% python3 -q
>>> import numpy as np
>>> np.set_printoptions(precision=3, suppress=True, linewidth=200)
>>> Y = np.array([[1, 3, 2], [8, 7, 0], [8, 6, 6]])
>>> feats = np.triu(Y)
>>> print(feats)
[[1 3 2]
 [0 7 0]
 [0 0 6]]
>>> print([int(np.linalg.matrix_rank(np.linalg.matrix_power(feats, p))) for p in range(1, 4)])
[3, 3, 3]
>>> print(np.prod(np.diag(feats)), round(np.linalg.det(feats), 3))
42 42.0
>>> theta = np.radians(120)
>>> R = np.eye(3)
>>> R[2, 2] = R[0, 0] = np.cos(theta)
>>> R[2, 0], R[0, 2] = -np.sin(theta), np.sin(theta)
>>> print(R)
[[-0.5    0.     0.866]
 [ 0.     1.     0.   ]
 [-0.866  0.    -0.5  ]]
>>> Y = feats @ R.T
>>> print(np.allclose(np.linalg.norm(feats, axis=1), np.linalg.norm(Y, axis=1)))
True
>>> print(round(float(np.linalg.det(R)), 3), np.round(np.trace(R), 3))
1.0 0.0
>>> print(np.abs(Y - feats).max(axis=0))
[5.196 0.    9.   ]
>>> print(np.allclose(feats @ feats.T, Y @ Y.T))
True
>>> print(Y)
[[ 1.232  3.    -1.866]
 [ 0.     7.     0.   ]
 [ 5.196  0.    -3.   ]]
>>> hat = np.triu(np.array([[0, 0, 2], [1, 2, 1], [0, 2, 1]]), 1) + np.eye(3)
>>> Y = hat @ feats @ np.linalg.inv(hat)
>>> print(np.linalg.matrix_rank(Y))
3
>>> print(hat @ feats - feats @ hat)
[[ 0.  0.  7.]
 [ 0.  0. -1.]
 [ 0.  0.  0.]]
>>> print(np.poly(Y))
[  1. -14.  55. -42.]
>>> print(Y)
[[ 1.  3.  9.]
 [ 0.  7. -1.]
 [ 0.  0.  6.]]
>>> print(np.linalg.matrix_rank(Y, rtol=0.1))
2
>>> print(round(np.log10(np.linalg.cond(Y))))
1
>>> print([round(float(x), 3) for x in np.linalg.svd(Y, compute_uv=False)[:3]])
[11.171, 7.207, 0.522]
>>> print(np.abs(np.linalg.svd(Y)[2][-1]))
[0.997 0.027 0.072]
>>> vals, vecs = np.linalg.eig(feats)
>>> print(np.sort(np.linalg.eigvals(np.linalg.inv(feats))))
[0.143 0.167 1.   ]
>>> print(np.sort(np.linalg.eigvals(feats @ feats)))
[ 1. 36. 49.]
>>> print(feats @ vecs[:, 0] - vals[0] * vecs[:, 0])
[0. 0. 0.]
>>> J = np.array([[0.6, -0.4, 0.3, -0.9],
...     [-0.7, 0.5, -0.6, -3.6],
...     [-0.1, -0.5, -1.4, 1.5],
...     [0.3, 1.0, 0.9, 5.1],
...     [-0.2, -0.7, -0.5, 2.7]])
>>> x = np.array([1, 3, 3, -3])
>>> rhs = J @ x
>>> print(np.linalg.lstsq(J, rhs)[0])
[ 1.  3.  3. -3.]
>>> print(np.linalg.solve(J.T @ J, J.T @ rhs))
[ 1.  3.  3. -3.]
>>> print(rhs)
[  3.    9.8 -10.3  -9.3 -11.9]
>>> rng = np.random.default_rng(77164)
>>> rhs = rhs + 0.3 * rng.normal(size=5)
>>> print(rhs)
[  3.455  10.25   -9.922  -9.616 -11.982]
>>> b, *_ = np.linalg.lstsq(J, rhs)
>>> print(b.round())
[ 2.  3.  2. -3.]
>>> print([round(float(np.linalg.norm(np.linalg.solve(J.T @ J + lam * np.eye(4), J.T @ rhs))), 2) for lam in (0, 1, 10, 100)])
[5.38, 4.43, 2.62, 0.92]
>>> O, R = np.linalg.qr(J)
>>> print(O @ R)
[[ 0.6 -0.4  0.3 -0.9]
 [-0.7  0.5 -0.6 -3.6]
 [-0.1 -0.5 -1.4  1.5]
 [ 0.3  1.   0.9  5.1]
 [-0.2 -0.7 -0.5  2.7]]
>>> print(np.round(O.T @ O, 3) + 0)
[[1. 0. 0. 0.]
 [0. 1. 0. 0.]
 [0. 0. 1. 0.]
 [0. 0. 0. 1.]]
>>> print(np.round(np.trace(O @ O.T), 3))
4.0
>>> print(R)
[[-0.995  0.101 -1.116 -2.834]
 [ 0.    -1.463 -1.123 -0.892]
 [ 0.     0.     0.983 -1.153]
 [ 0.     0.     0.    -6.258]]
>>> O = J.astype(float).copy()
>>> for j in range(4):
...     O[:, j] -= O[:, :j] @ (O[:, :j].T @ O[:, j])
...     O[:, j] /= np.linalg.norm(O[:, j])
... 
>>> print(np.round(O.T @ O, 3) + 0)
[[1. 0. 0. 0.]
 [0. 1. 0. 0.]
 [0. 0. 1. 0.]
 [0. 0. 0. 1.]]
>>> print(np.round(O.T @ J, 3) + 0)
[[ 0.995 -0.101  1.116  2.834]
 [ 0.     1.463  1.123  0.892]
 [ 0.     0.     0.983 -1.153]
 [ 0.     0.     0.     6.258]]
>>> Y = np.array([[8, 7], [1, 7], [6, -7], [-6, -1]])
>>> print(np.einsum("ij->j", J))
[-0.1 -0.1 -1.3  4.8]
>>> print(np.vstack([J, Y.T]).shape)
(7, 4)
>>> print(np.einsum("ik,kj->ji", J, Y))
[[ 11.6  12.9 -18.7 -21.8 -21.5]
 [  0.2   6.4   4.1  -2.3  -5.5]]
>>> print(np.einsum("ij,ij->i", J, J))
[ 1.42 14.06  4.47 27.91  8.07]
>>> Y = np.c_[J[:, :3] @ np.array([[5, 1, 5], [4, 4, 1], [3, 0, 0]]), np.array([0, -2, -1, 1, -1])]
>>> print(Y)
[[ 2.3 -1.   2.6  0. ]
 [-3.3  1.3 -3.  -2. ]
 [-6.7 -2.1 -1.  -1. ]
 [ 8.2  4.3  2.5  1. ]
 [-5.3 -3.  -1.7 -1. ]]
>>> print(np.round(np.linalg.lstsq(J, Y[:, 0])[0], 3) + 0)
[5. 4. 3. 0.]
>>> print(np.round(np.linalg.norm(Y - J @ np.linalg.lstsq(J, Y)[0], axis=0), 3) + 0)
[0.    0.    0.    1.191]
>>> print(np.linalg.matrix_rank(Y))
4
>>> X = np.load("layer7.npy")
>>> print(X)
[[-3  1 -3  1 -3  1]
 [ 8 -6  8 -6  8 -6]
 [-5 -3 -5 -3 -5 -3]
 [-3  1 -3  1 -3  1]
 [ 8 -6  8 -6  8 -6]
 [-5 -3 -5 -3 -5 -3]]
>>> # rows 0 and 3 are equal
>>> rk = np.linalg.matrix_rank(X)
>>> print(rk)
2
>>> null = np.linalg.svd(X)[2][rk:].T
>>> print(np.round(null @ null.T, 3) + 0)
[[ 0.667  0.    -0.333  0.    -0.333  0.   ]
 [ 0.     0.667  0.    -0.333  0.    -0.333]
 [-0.333  0.     0.667  0.    -0.333  0.   ]
 [ 0.    -0.333  0.     0.667  0.    -0.333]
 [-0.333  0.    -0.333  0.     0.667  0.   ]
 [ 0.    -0.333  0.    -0.333  0.     0.667]]
